$ python -q
>>> import numpy as np
>>> np.set_printoptions(suppress=True, linewidth=100)
>>> m1 = np.array([[-0.47, -7.18, 6.95],
...     [4.76, -7.96, 3.74],
...     [-1.56, 9.82, 1.01],
...     [5.74, -7.79, 2.54],
...     [-2.53, 8.26, 5.04],
...     [6.57, -5.2, -5.46],
...     [4.82, 6.71, 5.63],
...     [-1.4, 8.25, -5.47],
...     [3.29, -9.07, -2.63],
...     [-7.91, 0.22, -6.11],
...     [5.93, 7.54, -2.82],
...     [-4.0, 7.85, 4.73],
...     [-0.05, 3.09, 9.51],
...     [-1.45, -8.44, 5.16],
...     [-6.74, -5.15, 5.3],
...     [6.35, 0.26, 7.72],
...     [3.83, -7.63, -5.2],
...     [7.62, -3.81, -5.23],
...     [9.32, -3.39, -1.32],
...     [-3.32, 5.0, 8.0],
...     [-9.99, -0.18, -0.4]])
>>> d = np.linalg.norm(m1[:, None] - m1[None], axis=-1)
>>> print(d[13].round(6).argsort(kind="stable")[:4])
[13  0 14  1]
>>> print(d[:5, :5].round(2))
[[ 0.    6.19 18.04  7.64 15.69]
 [ 6.19  0.   19.07  1.56 17.83]
 [18.04 19.07  0.   19.12  4.43]
 [ 7.64  1.56 19.12  0.   18.23]
 [15.69 17.83  4.43 18.23  0.  ]]
>>> print(np.flatnonzero(d[13] < d.mean() / 2))
[ 0  1 13 14]
>>> print(d.mean(axis=1).argmax())
9
>>> A = np.array([[1, -2, 2, -1],
...     [1, 0, -1, -1],
...     [1, 1, -1, -3],
...     [-2, 1, 1, 0],
...     [-1, 2, 2, -2]])
>>> Q, r_ = np.linalg.qr(A)
>>> print(np.round(np.abs(np.diag(r_)), 2))
[2.83 2.62 2.84 1.6 ]
>>> print(round(abs(r_[0, 0]), 2), round(float(np.linalg.norm(A[:, 0])), 2))
2.83 2.83
>>> u, v = A[1], A[3]
>>> print(u @ u)
3
>>> pr = (u @ v) / (u @ u) * u
>>> print(np.linalg.matrix_rank(np.outer(u, v)))
1
>>> print(v - pr)
[-1.  1.  0. -1.]
>>> print(round(float(np.linalg.norm(u + v) ** 2 + np.linalg.norm(u - v) ** 2), 2))
18.0
>>> print(pr)
[-1. -0.  1.  1.]
>>> print((v - pr) @ u)
0.0
>>> print(np.outer(u, v))
[[-2  1  1  0]
 [ 0  0  0  0]
 [ 2 -1 -1  0]
 [ 2 -1 -1  0]]
>>> M2 = np.c_[A[:, :1] @ np.array([[-3]]), np.array([8, 0, 4, 5, 9])]
>>> print(M2)
[[-3  8]
 [-3  0]
 [-3  4]
 [ 6  5]
 [ 3  9]]
>>> print(np.round(np.linalg.lstsq(A, M2[:, 0])[0], 2) + 0)
[-3.  0.  0.  0.]
>>> print(np.linalg.matrix_rank(np.c_[A, M2]))
5
>>> print(np.round(np.linalg.norm(M2 - A @ np.linalg.lstsq(A, M2)[0], axis=0), 2) + 0)
[0.  0.8]
>>> vec = np.array([-2, -3])
>>> rhs = M2 @ vec
>>> print(rhs)
[-18   6  -6 -27 -33]
>>> try:
...     np.linalg.solve(M2, rhs)
... except np.linalg.LinAlgError as e:
...     print(repr(e))
... 
LinAlgError('Last 2 dimensions of the array must be square')
>>> print(np.round(np.linalg.lstsq(M2, rhs)[0], 2))
[-2. -3.]
>>> rng = np.random.default_rng(19)
>>> rhs = rhs + 0.02 * rng.normal(size=5)
>>> print(rhs.round(2))
[-18.01   6.02  -5.99 -27.01 -32.99]
>>> b, *_ = np.linalg.lstsq(M2, rhs)
>>> print(round(float(np.linalg.norm(rhs - M2 @ b)), 2))
0.03
>>> print([round(float(np.linalg.norm(np.linalg.solve(M2.T @ M2 + lam * np.eye(2), M2.T @ rhs))), 2) for lam in (0, 1, 10, 100)])
[3.61, 3.58, 3.38, 2.24]
>>> print(b.round(2))
[-2. -3.]
>>> ang = rng.uniform(0, 2 * np.pi, 12)
>>> Q, _ = np.linalg.qr(np.array([[-0.7, -1.1], [1.7, -1.1], [-2.0, 0.7], [1.2, -1.2]]))
>>> W0 = 5 * np.c_[np.cos(ang), np.sin(ang)] @ Q.T
>>> print(W0.round(2))
[[ 4.54  0.47  1.26  1.62]
 [ 4.08  1.59 -0.06  2.41]
 [ 2.2  -2.52  3.41 -1.46]
 [-3.62 -2.06  0.72 -2.67]
 [ 1.18  3.01 -2.61  2.78]
 [ 0.86  3.04 -2.77  2.72]
 [-0.62 -3.05  2.87 -2.66]
 [-1.37 -2.98  2.52 -2.81]
 [ 3.76 -1.48  2.94 -0.18]
 [ 4.54  0.38  1.35  1.55]
 [ 3.87 -1.36  2.86 -0.06]
 [-0.72 -3.04  2.83 -2.69]]
>>> Uu, sigma, Vh = np.linalg.svd(W0)
>>> print(np.argmax(sigma[:-1] / (sigma[1:] + 1e-6)) + 1)
2
>>> print(sigma.round(2) + 0)
[13.18 11.24  0.    0.  ]
>>> M2 = Uu[:, :2] @ np.diag(sigma[:2]) @ Vh[:2]
>>> print(np.round(np.linalg.norm(W0 - M2) / np.linalg.norm(W0), 2))
0.0
>>> print(np.linalg.matrix_rank(W0, rtol=0.05))
2
>>> print(np.linalg.matrix_rank(M2))
2
>>> C2 = np.cov(W0, rowvar=False)
>>> print(np.round(np.polyfit(W0[:, 2], W0[:, 0], 1), 2))
[0.04 1.51]
>>> print(np.round(np.corrcoef(W0[:, 2], W0[:, 0])[0, 1], 2))
0.03
>>> print(C2.shape)
(4, 4)
>>> print(np.round(np.corrcoef(W0.T), 2))
[[ 1.    0.41  0.03  0.66]
 [ 0.41  1.   -0.9   0.96]
 [ 0.03 -0.9   1.   -0.73]
 [ 0.66  0.96 -0.73  1.  ]]
>>> F = np.loadtxt("test4.csv", delimiter=",")
>>> print(F)
[[ 0. -2.  1. -3.]
 [ 2.  0. -1. -2.]
 [-1.  1.  0.  1.]
 [ 3.  2. -1.  0.]]
>>> # skew-symmetric
>>> hat = np.triu(np.array([[3, 3, 0, 0], [-2, 1, 3, 2], [-3, 3, -3, 3], [1, -2, -1, 3]]), 1) + np.eye(4)
>>> M2 = hat @ F @ np.linalg.inv(hat)
>>> print(hat @ F - F @ hat)
[[ 6.  0.  3. -5.]
 [ 3.  1. -2.  6.]
 [ 9.  9. -6. -2.]
 [ 0. -9. -6. -1.]]
>>> print(np.round(np.poly(M2), 2) + 0)
[ 1.  0. 20.  0.  9.]
>>> print(np.round(np.linalg.det(M2), 2))
9.0
>>> print(np.trace(M2), np.trace(F))
0.0 0.0
>>> print(np.kron(np.eye(2, dtype=int), F))
[[ 0. -2.  1. -3.  0. -0.  0. -0.]
 [ 2.  0. -1. -2.  0.  0. -0. -0.]
 [-1.  1.  0.  1. -0.  0.  0.  0.]
 [ 3.  2. -1.  0.  0.  0. -0.  0.]
 [ 0. -0.  0. -0.  0. -2.  1. -3.]
 [ 0.  0. -0. -0.  2.  0. -1. -2.]
 [-0.  0.  0.  0. -1.  1.  0.  1.]
 [ 0.  0. -0.  0.  3.  2. -1.  0.]]
>>> print(round(np.linalg.det(2 * F), 2), round(np.linalg.det(F), 2))
144.0 9.0
>>> print(np.round(np.linalg.det(F[::-1]), 2))
9.0
>>> print(np.round(np.linalg.eigvals(F), 2))
[0.+4.42j 0.-4.42j 0.+0.68j 0.-0.68j]
>>> print(round(float(np.linalg.eigvals(F).sum().real), 2))
0.0
>>> print(round(np.linalg.det(F.T), 2))
9.0
>>> vec = np.array([2, 3, 3, 0])
>>> print(np.round(np.linalg.eigvals(F).real, 2) + 0)
[0. 0. 0. 0.]
>>> print(vec @ F @ vec)
0.0
>>> Q = np.linalg.solve(np.eye(4) - F, np.eye(4) + F)
>>> print(round(float(np.linalg.det(Q)), 2))
1.0
>>> print(np.round(Q @ Q.T, 2) + 0)
[[1. 0. 0. 0.]
 [0. 1. 0. 0.]
 [0. 0. 1. 0.]
 [0. 0. 0. 1.]]
>>> J = np.loadtxt("block4.csv", delimiter=",")
>>> print(J.round(2))
[[-0.72  0.26 -0.63  0.08]
 [-0.62 -0.6   0.48  0.14]
 [ 0.16  0.05 -0.03  0.99]
 [-0.26  0.75  0.6   0.02]]
>>> # orthonormal columns
>>> vec = np.array([9, -7, -2, -3])
>>> print([p for p in range(1, 25) if np.allclose(np.linalg.matrix_power(J, p), np.eye(4))])
[]
>>> print(np.round(np.linalg.inv(J), 2))
[[-0.72 -0.62  0.16 -0.26]
 [ 0.26 -0.6   0.05  0.75]
 [-0.63  0.48 -0.03  0.6 ]
 [ 0.08  0.14  0.99  0.02]]
>>> M2 = J / np.linalg.norm(J, axis=1, keepdims=True)
>>> C2 = M2 @ M2.T
>>> print(C2.round(2) + 0)
[[1. 0. 0. 0.]
 [0. 1. 0. 0.]
 [0. 0. 1. 0.]
 [0. 0. 0. 1.]]
>>> print(np.degrees(np.arccos(np.clip(C2[3, 2], -1, 1))))
90.0
>>> print(C2[3].round(2) + 0)
[0. 0. 0. 1.]
>>> print(np.round(np.linalg.norm(M2, axis=1), 2))
[1. 1. 1. 1.]
>>> M2 = np.array([[2, -2, -1], [-1, 1, 0]])
>>> cent = np.kron(M2, J)
>>> print(cent.round(2))
[[-1.45  0.52 -1.27  0.16  1.45 -0.52  1.27 -0.16  0.72 -0.26  0.63 -0.08]
 [-1.24 -1.21  0.96  0.29  1.24  1.21 -0.96 -0.29  0.62  0.6  -0.48 -0.14]
 [ 0.31  0.1  -0.07  1.97 -0.31 -0.1   0.07 -1.97 -0.16 -0.05  0.03 -0.99]
 [-0.52  1.51  1.21  0.05  0.52 -1.51 -1.21 -0.05  0.26 -0.75 -0.6  -0.02]
 [ 0.72 -0.26  0.63 -0.08 -0.72  0.26 -0.63  0.08 -0.    0.   -0.    0.  ]
 [ 0.62  0.6  -0.48 -0.14 -0.62 -0.6   0.48  0.14 -0.   -0.    0.    0.  ]
 [-0.16 -0.05  0.03 -0.99  0.16  0.05 -0.03  0.99  0.    0.   -0.    0.  ]
 [ 0.26 -0.75 -0.6  -0.02 -0.26  0.75  0.6   0.02 -0.    0.    0.    0.  ]]
>>> K = np.loadtxt("m.csv", delimiter=",")
>>> print(K.round(2))
[[-28.81   2.03 -19.09 -11.27]
 [-28.17   2.04 -18.6  -10.88]
 [-26.9    2.06 -17.63 -10.12]
 [-12.82   1.76  -7.38  -2.53]
 [-10.23   1.55  -5.64  -1.42]
 [ -3.67   0.55  -1.72   0.41]
 [ -2.34   0.24  -1.08   0.42]
 [ -2.19   0.2   -1.01   0.41]
 [ -1.15  -0.03  -0.57   0.23]
 [  0.87   0.51   0.74   0.28]
 [  1.11   0.7    1.     0.44]
 [  2.36   1.81   2.46   1.63]
 [ 14.6   11.61  17.6   16.85]
 [ 17.64  13.76  21.27  20.66]]
>>> # looks like rank 3
>>> print(np.linalg.cond(K) > 100)
True
>>> idx = K[:, 0] > np.median(K[:, 0])
>>> u = K[idx].mean(axis=0) - K[~idx].mean(axis=0)
>>> print(np.round((((K - K.mean(axis=0)) @ u > 0) == idx).mean(), 2))
0.86
>>> print(np.argsort(-np.abs(u).round(6), kind="stable"))
[0 2 3 1]
>>> print(((K - K.mean(axis=0)) @ u > 0).astype(int))
[0 0 0 0 0 1 1 1 1 1 1 1 1 1]
>>> print(u.round(2))
[20.88  2.62 16.09 10.84]
>>> Uu, sigma, Vh = np.linalg.svd(K)
>>> evecs = Vh[:(sigma > 1e-8).sum()]
>>> vec = K[2] + -3 * K[9] + rng.integers(2) * np.eye(4)[1]
>>> print(vec.round(2))
[-29.5    1.54 -19.86 -10.95]
>>> print(np.round(np.diag(evecs.T @ evecs), 2))
[0.8  0.93 0.35 0.93]
>>> print(round(np.linalg.norm(vec - evecs.T @ evecs @ vec), 2))
0.27
>>> print(np.allclose(evecs.T @ evecs @ vec, vec))
False
>>> print(np.linalg.matrix_rank(np.vstack([K, vec])))
4
>>> rank = np.linalg.matrix_rank(K)
>>> print(rank)
3
>>> null = np.linalg.svd(K)[2][rank:].T
>>> print(np.allclose(K @ null, 0))
True
>>> print(np.round(K @ null, 2) + 0)
[[0.]
 [0.]
 [0.]
 [0.]
 [0.]
 [0.]
 [0.]
 [0.]
 [0.]
 [0.]
 [0.]
 [0.]
 [0.]
 [0.]]
>>> print(np.linalg.matrix_rank(K.T @ K), np.linalg.matrix_rank(K @ K.T))
3 3
>>> print([int(np.linalg.matrix_rank(np.delete(K, i, axis=0))) for i in range(14)])
[3, 3, 3, 3, 3, 3, 3, 3, 3, 3, 3, 3, 3, 3]
>>> d = np.linalg.norm(K[:, None] - K[None], axis=-1)
>>> print(d[13].round(6).argsort(kind="stable")[:4])
[13 12 11 10]
>>> print(np.unravel_index(d.round(6).argmax(), d.shape))
(np.int64(0), np.int64(13))
>>> print(np.linalg.matrix_rank(d ** 2))
5
>>> print(d.mean(axis=1).argmax())
13
>>> E = np.load("dump.npy")
>>> print(E)
[[ 0  1  3  4]
 [ 6  5  8  9]
 [ 4  1  9 10]
 [10  7  9  4]
 [ 6  5  7  6]
 [ 6  1  9  4]
 [ 6  7  8 13]
 [ 0  1  2  1]
 [ 8  5  8  3]
 [ 8  5 11 12]
 [ 6  1 10  7]
 [12  7 14 13]
 [ 6  5  9 12]
 [ 6  5  8  9]
 [ 2  1  7 10]
 [ 6  3  8  5]
 [ 4  1  9 10]]
>>> M2 = np.c_[E[:, :2] @ np.array([[1, 0], [1, 1]]), np.array([7, 3, 9, 3, 9, 3, 9, 3, 5, 2, 0, 0, 3, 7, 3, 1, 2])]
>>> print(M2)
[[ 1  1  7]
 [11  5  3]
 [ 5  1  9]
 [17  7  3]
 [11  5  9]
 [ 7  1  3]
 [13  7  9]
 [ 1  1  3]
 [13  5  5]
 [13  5  2]
 [ 7  1  0]
 [19  7  0]
 [11  5  3]
 [11  5  7]
 [ 3  1  3]
 [ 9  3  1]
 [ 5  1  2]]
>>> print(np.round(np.linalg.norm(np.linalg.qr(E)[0].T @ M2, axis=0) ** 2 / ((M2 ** 2).sum(axis=0) + 1e-12), 2))
[1.   1.   0.76]
>>> print(np.linalg.matrix_rank(np.c_[E, M2]))
5
>>> print(np.linalg.matrix_rank(M2))
3
>>> print(np.round(np.linalg.lstsq(E, M2[:, 0])[0], 2) + 0)
[1. 1. 0. 0.]
>>> Xc = E - E.mean(axis=1)
Traceback (most recent call last):
  File "<python-input-128>", line 1, in <module>
    Xc = E - E.mean(axis=1)
         ~~^~~~~~~~~~~~~~~~
ValueError: operands could not be broadcast together with shapes (17,4) (17,) 
>>> Xc = E - E.mean(axis=0)
>>> Uu, sigma, Vh = np.linalg.svd(Xc, full_matrices=False)
>>> print(np.round(Vh[0] * np.sign(Vh[0, np.abs(Vh[0]).argmax()]), 2))
[0.52 0.34 0.49 0.61]
>>> print(round((sigma ** 2).sum() ** 2 / (sigma ** 4).sum(), 2))
1.97
>>> print(np.round(Xc.mean(axis=0), 2) + 0)
[0. 0. 0. 0.]
>>> mat = np.load("data.npy")
>>> print(mat)
[[-20  -4]
 [ 40   8]
 [-40  -8]]
>>> # rank 1
>>> u = np.array([2, 4])
>>> print(np.polyval(u, mat[1]))
[84 20]
>>> print(np.correlate(mat[1], mat[2], "full"))
[ -320 -1664  -320]
>>> print(np.convolve(mat[1], u))
[ 80 176  32]
